% ipython --no-banner

In [1]: import numpy as np

In [2]: np.set_printoptions(suppress=True, linewidth=100)

In [3]: u = np.array([-3, 5, -3, -2, -7, -9]) + 0.5

In [4]: data = np.eye(6) - 2 * np.outer(u, u) / (u @ u)

In [5]: print(data.round(2))
[[ 0.92  0.17 -0.08 -0.05 -0.2  -0.27]
 [ 0.17  0.62  0.17  0.1   0.45  0.59]
 [-0.08  0.17  0.92 -0.05 -0.2  -0.27]
 [-0.05  0.1  -0.05  0.97 -0.12 -0.16]
 [-0.2   0.45 -0.2  -0.12  0.47 -0.69]
 [-0.27  0.59 -0.27 -0.16 -0.69  0.09]]

In [6]: print(np.round(data @ data, 2) + 0)
[[1. 0. 0. 0. 0. 0.]
 [0. 1. 0. 0. 0. 0.]
 [0. 0. 1. 0. 0. 0.]
 [0. 0. 0. 1. 0. 0.]
 [0. 0. 0. 0. 1. 0.]
 [0. 0. 0. 0. 0. 1.]]

In [7]: print(np.round(np.linalg.matrix_power(data, 3), 2))
[[ 0.92  0.17 -0.08 -0.05 -0.2  -0.27]
 [ 0.17  0.62  0.17  0.1   0.45  0.59]
 [-0.08  0.17  0.92 -0.05 -0.2  -0.27]
 [-0.05  0.1  -0.05  0.97 -0.12 -0.16]
 [-0.2   0.45 -0.2  -0.12  0.47 -0.69]
 [-0.27  0.59 -0.27 -0.16 -0.69  0.09]]

In [8]: print(round(float(np.abs(np.linalg.eigvals(data)).max()), 2))
1.0

In [9]: print(np.round((data + data.T) / 2, 2))
[[ 0.92  0.17 -0.08 -0.05 -0.2  -0.27]
 [ 0.17  0.62  0.17  0.1   0.45  0.59]
 [-0.08  0.17  0.92 -0.05 -0.2  -0.27]
 [-0.05  0.1  -0.05  0.97 -0.12 -0.16]
 [-0.2   0.45 -0.2  -0.12  0.47 -0.69]
 [-0.27  0.59 -0.27 -0.16 -0.69  0.09]]

In [10]: print(np.round(np.sort(np.abs(np.linalg.eigvals(data))), 2))
[1. 1. 1. 1. 1. 1.]

In [11]: print(np.round(np.linalg.det(data), 2))
-1.0

In [12]: print(np.allclose(data @ data.T, data.T @ data))
True

In [13]: print(np.round(data[:, 0] @ data[:, 5], 2))
-0.0

In [14]: print(np.round(np.linalg.pinv(data), 2))
[[ 0.92  0.17 -0.08 -0.05 -0.2  -0.27]
 [ 0.17  0.62  0.17  0.1   0.45  0.59]
 [-0.08  0.17  0.92 -0.05 -0.2  -0.27]
 [-0.05  0.1  -0.05  0.97 -0.12 -0.16]
 [-0.2   0.45 -0.2  -0.12  0.47 -0.69]
 [-0.27  0.59 -0.27 -0.16 -0.69  0.09]]

In [15]: print(np.round(data.T @ data, 2) + 0)
[[1. 0. 0. 0. 0. 0.]
 [0. 1. 0. 0. 0. 0.]
 [0. 0. 1. 0. 0. 0.]
 [0. 0. 0. 1. 0. 0.]
 [0. 0. 0. 0. 1. 0.]
 [0. 0. 0. 0. 0. 1.]]

In [16]: x0 = np.array([1, 2, 0, 2, 3, 2])

In [17]: print(6 - np.linalg.matrix_rank(data - np.eye(6), tol=1e-8))
5

In [18]: print(np.round(np.linalg.det(data), 2))
-1.0

In [19]: print([p for p in range(1, 25) if np.allclose(np.linalg.matrix_power(data, p), np.eye(6))])
[2, 4, 6, 8, 10, 12, 14, 16, 18, 20, 22, 24]

In [20]: print(np.round(np.sort(np.abs(np.degrees(np.angle(np.linalg.eigvals(data))))), 2))
[  0.   0.   0.   0.   0. 180.]
